% python3 -q
>>> import numpy as np
>>> from numpy import linalg as LA
>>> np.set_printoptions(precision=2, suppress=True, linewidth=100)
>>> tidy = lambda a: np.round(a, 2) + 0
>>> M = np.diag(np.array([-3, 2, 0, -2])) + -3 * np.eye(4, k=1) + -3 * np.eye(4, k=-1)
>>> print(M)
[[-3. -3.  0.  0.]
 [-3.  2. -3.  0.]
 [ 0. -3.  0. -3.]
 [ 0.  0. -3. -2.]]
>>> # symmetric
>>> evals, evecs = LA.eigh(M)
>>> print(tidy(evals))
[-5.32 -3.74  0.77  5.3 ]
>>> print(tidy(evecs.T @ M @ evecs))
[[-5.32  0.    0.    0.  ]
 [ 0.   -3.74  0.    0.  ]
 [ 0.    0.    0.77  0.  ]
 [ 0.    0.    0.    5.3 ]]
>>> print(tidy(evecs.T @ evecs))
[[1. 0. 0. 0.]
 [0. 1. 0. 0.]
 [0. 0. 1. 0.]
 [0. 0. 0. 1.]]
>>> print(tidy(LA.svd(M, compute_uv=False)))
[5.32 5.3  3.74 0.77]
>>> print(tidy(evecs @ np.diag(evals) @ evecs.T))
[[-3. -3.  0.  0.]
 [-3.  2. -3.  0.]
 [ 0. -3.  0. -3.]
 [ 0.  0. -3. -2.]]
>>> print(tidy(LA.det(M.T)))
81.0
>>> print(np.einsum("ij,ji->", M, M))
71.0
>>> print(tidy(np.poly(M)))
[  1.   3. -31. -84.  81.]
>>> arr = np.array([[0, 3, 3, -2, -1, 3, 3],
...     [0, 0, -2, 2, 1, 1, -2],
...     [0, 0, 0, 3, -1, -3, 0],
...     [0, 0, 0, 0, -3, -1, 2],
...     [0, 0, 0, 0, 0, 3, 1],
...     [0, 0, 0, 0, 0, 0, 1],
...     [0, 0, 0, 0, 0, 0, 0]])
>>> # triangular, det is the product of the diagonal
>>> x0 = np.array([9, 7, -3, -4, 6, 2, 6])
>>> print(LA.norm(arr @ x0) <= LA.norm(arr, 2) * LA.norm(x0) + 1e-9)
True
>>> print(arr @ (2 * x0))
[ 76 -12 -48 -16  24  12   0]
>>> print(arr @ np.eye(7)[4])
[-1.  1. -1. -3.  0.  0.  0.]
>>> print((arr @ x0).argmax())
0
>>> print(arr @ np.ones(7))
[ 9.  0. -1. -2.  4.  1.  0.]
>>> print(np.allclose(arr @ arr.T, arr.T @ arr))
False
>>> print(tidy(np.sort(np.abs(LA.eigvals(arr)))))
[0. 0. 0. 0. 0. 0. 0.]
>>> print((arr - arr.T) / 2)
[[ 0.   1.5  1.5 -1.  -0.5  1.5  1.5]
 [-1.5  0.  -1.   1.   0.5  0.5 -1. ]
 [-1.5  1.   0.   1.5 -0.5 -1.5  0. ]
 [ 1.  -1.  -1.5  0.  -1.5 -0.5  1. ]
 [ 0.5 -0.5  0.5  1.5  0.   1.5  0.5]
 [-1.5 -0.5  1.5  0.5 -1.5  0.   0.5]
 [-1.5  1.   0.  -1.  -0.5 -0.5  0. ]]
>>> r = LA.matrix_rank(arr)
>>> print(r)
6
>>> null = LA.svd(arr)[2][r:].T
>>> print(np.allclose(arr @ null, 0))
True
>>> print([int(LA.matrix_rank(np.delete(arr, i, axis=0))) for i in range(7)])
[5, 5, 5, 5, 5, 5, 6]
>>> print(LA.matrix_rank(arr.T @ arr), LA.matrix_rank(arr @ arr.T))
6 6
>>> print(null.shape)
(7, 1)
>>> print([int(LA.matrix_rank(arr[:, :j + 1])) for j in range(7)])
[0, 1, 2, 3, 4, 5, 6]
>>> print(arr @ null)
[[0.]
 [0.]
 [0.]
 [0.]
 [0.]
 [0.]
 [0.]]
>>> print(null[:, 0] / null[np.abs(null[:, 0]).round(6).argmax(), 0])
[ 1. -0. -0. -0. -0. -0. -0.]
>>> print([int(LA.matrix_rank(arr[:i])) for i in range(1, len(arr) + 1)])
[1, 2, 3, 4, 5, 6, 6]
>>> print(LA.cond(arr) > 100)
True
>>> print(tidy(LA.norm(arr, 2) / LA.norm(arr)))
0.76
>>> print(np.argsort(-LA.norm(arr, axis=0).round(6), kind="stable")[:3])
[5 6 3]
>>> print(LA.matrix_rank(arr, rtol=0.1))
5
>>> q, _ = LA.qr(np.array([[-0.3, 1.1, -1.1, 0.1, -0.9, 0.5],
...     [0.0, -0.4, -0.9, 0.3, -0.4, -0.5],
...     [1.3, 0.0, -0.2, 1.7, -0.5, -0.2],
...     [-0.2, 0.2, 0.6, -0.2, 1.4, 1.2],
...     [-1.8, 0.0, 1.7, -1.9, -0.3, -1.7],
...     [1.3, 0.2, -1.8, 2.2, 0.8, -0.4]]))
>>> A = q[:, :5]
>>> print(tidy(A))
[[-0.12  0.91  0.25  0.04  0.25]
 [ 0.   -0.33  0.69 -0.25  0.14]
 [ 0.5   0.02 -0.49 -0.4   0.53]
 [-0.08  0.16 -0.34 -0.18 -0.69]
 [-0.69 -0.02 -0.12 -0.67  0.15]
 [ 0.5   0.18  0.32 -0.55 -0.37]]
>>> # keeps lengths
>>> Y = np.c_[A[:, :2] @ np.array([[4, 5], [5, 3]]), np.array([0, 0, 2, 1, 0, 1])]
>>> print(tidy(Y))
[[ 4.09  2.15  0.  ]
 [-1.66 -1.    0.  ]
 [ 2.09  2.55  2.  ]
 [ 0.51  0.11  1.  ]
 [-2.89 -3.54  0.  ]
 [ 2.92  3.05  1.  ]]
>>> print(tidy(LA.norm(Y - A @ LA.lstsq(A, Y)[0], axis=0)))
[0.   0.   0.73]
>>> print(tidy(LA.norm(LA.qr(A)[0].T @ Y, axis=0) ** 2 / ((Y ** 2).sum(axis=0) + 1e-12)))
[1.   1.   0.91]
>>> print(tidy(LA.lstsq(A, Y[:, 0])[0]))
[4. 5. 0. 0. 0.]
>>> x0 = np.array([3, 2, 4])
>>> print(Y @ np.eye(3)[2])
[0. 0. 2. 1. 0. 1.]
>>> print(tidy(np.einsum("ij,j->i", Y, x0)))
[ 16.57  -6.98  19.38   5.74 -15.75  18.87]
>>> print(LA.norm(Y @ x0) <= LA.norm(Y, 2) * LA.norm(x0) + 1e-9)
True
>>> print(tidy(Y @ (2 * x0)))
[ 33.14 -13.96  38.76  11.48 -31.51  37.74]
>>> x0 @ Y
Traceback (most recent call last):
  File "<python-input-56>", line 1, in <module>
    x0 @ Y
    ~~~^~~
ValueError: matmul: Input operand 1 has a mismatch in its core dimension 0, with gufunc signature (n?,k),(k,m?)->(n?,m?) (size 6 is different from 3)
